In [1]: import numpy as np

In [2]: import numpy.linalg as la

In [3]: np.set_printoptions(suppress=True, linewidth=200)

In [4]: arr = np.loadtxt("block4.csv", delimiter=",")

In [5]: arr
Out[5]: 
array([[ 2.,  0.,  3.,  3.],
       [ 3.,  3.,  3.,  1.],
       [14., 12., 15.,  7.]])

In [6]: round(la.norm(arr, 2) / la.norm(arr), 4)
Out[6]: np.float64(0.9939)

In [7]: la.cond(arr) > 100
Out[7]: np.True_

In [8]: J = np.tanh(np.array([[-1.2],
   ...:     [-0.9],
   ...:     [-0.7],
   ...:     [0.6],
   ...:     [0.1],
   ...:     [0.4],
   ...:     [0.2],
   ...:     [1.4],
   ...:     [-0.6],
   ...:     [0.5],
   ...:     [0.8]]) @ np.array([[0.8, 1.0, -1.5]]))

In [9]: J.round(4)
Out[9]: 
array([[-0.7443, -0.8337,  0.9468],
       [-0.6169, -0.7163,  0.8741],
       [-0.508 , -0.6044,  0.7818],
       [ 0.4462,  0.537 , -0.7163],
       [ 0.0798,  0.0997, -0.1489],
       [ 0.3095,  0.3799, -0.537 ],
       [ 0.1586,  0.1974, -0.2913],
       [ 0.8076,  0.8854, -0.9705],
       [-0.4462, -0.537 ,  0.7163],
       [ 0.3799,  0.4621, -0.6351],
       [ 0.5649,  0.664 , -0.8337]])

In [10]: dist = la.norm(J[:, None] - J[None], axis=-1)

In [11]: np.round(la.norm(J - J.mean(axis=0), axis=1), 4)
Out[11]: array([1.5602, 1.3836, 1.2075, 0.9038, 0.0994, 0.6303, 0.2892, 1.4472, 1.0969, 0.7759, 1.1101])

In [12]: dist.shape
Out[12]: (11, 11)

In [13]: dist[2].round(4)
Out[13]: array([0.3683, 0.1814, 0.    , 2.1113, 1.3067, 1.8375, 1.4963, 2.6496, 0.1124, 1.9833, 2.3172])

In [14]: dist.mean(axis=1).argmax()
Out[14]: np.int64(0)

In [15]: dist[:5, :5].round(4)
Out[15]: 
array([[0.    , 0.1879, 0.3683, 2.4621, 1.6585],
       [0.1879, 0.    , 0.1814, 2.287 , 1.4824],
       [0.3683, 0.1814, 0.    , 2.1113, 1.3067],
       [2.4621, 2.287 , 2.1113, 0.    , 0.8047],
       [1.6585, 1.4824, 1.3067, 0.8047, 0.    ]])

In [16]: (dist + 1e9 * np.eye(11)).round(6).argmin(axis=1)
Out[16]: array([ 1,  2,  8,  9,  6,  9,  4, 10,  2,  3,  3])

In [17]: dist[2].round(6).argsort(kind="stable")[:4]
Out[17]: array([2, 8, 1, 0])
